$ ipython --no-banner

In [1]: import numpy as np

In [2]: np.set_printoptions(precision=2, suppress=True, linewidth=100, legacy="1.25")

In [3]: def rd(a):
   ...:     return np.round(a, 2) + 0
   ...: 

In [4]: Q, _ = np.linalg.qr(np.array([[-0.4], [-0.7], [0.2], [-0.3], [-0.8]]))

In [5]: mat = Q @ Q.T

In [6]: rd(mat)
Out[6]: 
array([[ 0.11,  0.2 , -0.06,  0.08,  0.23],
       [ 0.2 ,  0.35, -0.1 ,  0.15,  0.39],
       [-0.06, -0.1 ,  0.03, -0.04, -0.11],
       [ 0.08,  0.15, -0.04,  0.06,  0.17],
       [ 0.23,  0.39, -0.11,  0.17,  0.45]])

In [7]: Uu, sv, VT = np.linalg.svd(mat)

In [8]: evecs = VT[:(sv > 1e-8).sum()]

In [9]: rng = np.random.default_rng(7254)

In [10]: vec = mat[1] + -3 * mat[4] + rng.integers(2) * np.eye(5)[0]

In [11]: rd(vec)
Out[11]: array([ 0.52, -0.84,  0.24, -0.36, -0.96])

In [12]: rd(np.diag(evecs.T @ evecs))
Out[12]: array([0.11, 0.35, 0.03, 0.06, 0.45])

In [13]: np.linalg.matrix_rank(np.vstack([mat, vec]))
Out[13]: 2

In [14]: rd(evecs.T @ evecs)
Out[14]: 
array([[ 0.11,  0.2 , -0.06,  0.08,  0.23],
       [ 0.2 ,  0.35, -0.1 ,  0.15,  0.39],
       [-0.06, -0.1 ,  0.03, -0.04, -0.11],
       [ 0.08,  0.15, -0.04,  0.06,  0.17],
       [ 0.23,  0.39, -0.11,  0.17,  0.45]])

In [15]: vec = np.array([6, 9, 5, 4, 3])

In [16]: rd(np.trace(mat))
Out[16]: 1.0

In [17]: K = np.loadtxt("block4.csv", delimiter=",")

In [18]: K
Out[18]: 
array([[3., 1., 0.],
       [0., 1., 1.],
       [0., 0., 2.]])

In [19]: rd(np.linalg.det(2 * K)), rd(np.linalg.det(K))
Out[19]: (48.0, 6.0)

In [20]: rd(np.linalg.eigvals(K).sum().real)
Out[20]: 6.0

In [21]: rd(np.linalg.det(K.T))
Out[21]: 6.0

In [22]: np.kron(np.eye(2, dtype=int), K)
Out[22]: 
array([[3., 1., 0., 0., 0., 0.],
       [0., 1., 1., 0., 0., 0.],
       [0., 0., 2., 0., 0., 0.],
       [0., 0., 0., 3., 1., 0.],
       [0., 0., 0., 0., 1., 1.],
       [0., 0., 0., 0., 0., 2.]])

In [23]: cent = np.sign(np.array([[-1, -1, 1, -2], [-2, -1, -1, -2], [1, 1, -1, -2], [-2, 2, 0, 2]]))

In [24]: M2 = (np.tril(cent, -1) + np.eye(4)) @ (np.triu(cent, 1) + np.eye(4))

In [25]: evals = np.array([1, 1, 0, 1])

In [26]: data = np.rint(M2 * evals @ np.linalg.inv(M2)) + 0

In [27]: data
Out[27]: 
array([[ 3.,  2., -1., -1.],
       [-4., -3.,  2.,  2.],
       [ 2.,  2.,  0., -1.],
       [-4., -4.,  2.,  3.]])

In [28]: rk = np.linalg.matrix_rank(data)

In [29]: rk
Out[29]: 3

In [30]: ns = np.linalg.svd(data)[2][rk:].T

In [31]: ns.shape
Out[31]: (4, 1)

In [32]: np.allclose(data @ ns, 0)
Out[32]: True

In [33]: rd(data @ ns)
Out[33]: 
array([[0.],
       [0.],
       [0.],
       [0.]])

In [34]: rd(ns @ ns.T)
Out[34]: 
array([[ 0.1, -0.2,  0.1, -0.2],
       [-0.2,  0.4, -0.2,  0.4],
       [ 0.1, -0.2,  0.1, -0.2],
       [-0.2,  0.4, -0.2,  0.4]])

In [35]: [int(np.linalg.matrix_rank(data[:i])) for i in range(1, len(data) + 1)]
Out[35]: [1, 2, 3, 3]

In [36]: np.linalg.matrix_rank(data.T @ data), np.linalg.matrix_rank(data @ data.T)
Out[36]: (3, 3)

In [37]: vec = np.array([3, -1, 3, -3])

In [38]: a = np.maximum(data @ vec, 0)

In [39]: np.maximum(data @ vec, 0) - np.maximum(-data @ vec, 0)
Out[39]: array([  7.,  -9.,   7., -11.])

In [40]: data.T @ a
Out[40]: array([ 35.,  28.,  -7., -14.])

In [41]: rd(np.tanh(data @ vec))
Out[41]: array([ 1., -1.,  1., -1.])

In [42]: data * (a > 1e-9)[:, None]
Out[42]: 
array([[ 3.,  2., -1., -1.],
       [-0., -0.,  0.,  0.],
       [ 2.,  2.,  0., -1.],
       [-0., -0.,  0.,  0.]])

In [43]: a
Out[43]: array([7., 0., 7., 0.])

In [44]: E = np.loadtxt("dump.csv", delimiter=",")

In [45]: rd(E)
Out[45]: 
array([[ -3.47,  -3.89,   1.72,   2.51,  -3.07],
       [ -1.95,   0.42,   3.39,   3.96,   5.67],
       [ -1.11,   2.03,  -2.05,   0.33,   3.58],
       [ -0.85,   1.57,  -5.17,  -1.69,   1.71],
       [ -3.2 ,  -3.78,  -0.21,   1.27,  -3.78],
       [ -1.1 ,   0.  ,  -2.41,   0.37,   4.1 ],
       [ -2.18,   2.05,   4.11,   4.11,   4.5 ],
       [ -3.35,  -4.49,   0.06,   1.48,  -4.03],
       [ -1.51,   0.15,  -0.5 ,   1.47,   3.86],
       [ -3.84, -11.01,  -1.89,   0.74,  -6.26],
       [ -2.39,   6.55,   3.54,   2.94,   0.72],
       [ -3.42,   1.34,   2.81,   2.57,  -3.78],
       [ -1.33,  -1.85,  -2.47,   0.46,   3.54],
       [ -2.54,  -2.84,   1.24,   2.56,   1.28],
       [  0.11,   2.12,  -3.85,  -0.28,   8.47],
       [ -2.03,   4.21,  -0.38,   0.68,  -0.67],
       [ -1.11,   0.36,  -4.04,  -0.86,   2.01],
       [ -2.82,  -3.23,   1.38,   2.55,  -0.02],
       [ -0.95,  -0.56,  -2.38,   0.55,   5.24],
       [ -0.62,   5.5 ,  -1.76,   0.31,   5.21],
       [ -1.49,  -1.77,  -0.36,   1.86,   4.97],
       [ -2.2 ,  -3.32,  -0.09,   1.87,   1.88],
       [ -1.04,   0.69,  -1.14,   1.2 ,   5.58],
       [ -0.34,  -0.78,  -3.56,   0.09,   7.47],
       [ -0.73,  -2.11,  -6.16,  -1.8 ,   2.85],
       [ -2.14,   4.3 ,  -3.73,  -1.79,  -5.18],
       [ -2.48,   0.23,   0.69,   1.76,  -0.33]])

In [46]: Uu, sv, VT = np.linalg.svd(E)

In [47]: evecs = VT[:(sv > 1e-8).sum()]

In [48]: vec = E[10] + 3 * E[14] + rng.integers(2) * np.eye(5)[4]

In [49]: rd(vec)
Out[49]: array([-2.06, 12.92, -8.02,  2.11, 26.13])

In [50]: rd(np.linalg.norm(vec - evecs.T @ evecs @ vec))
Out[50]: 0.0

In [51]: np.linalg.matrix_rank(np.vstack([E, vec]))
Out[51]: 4
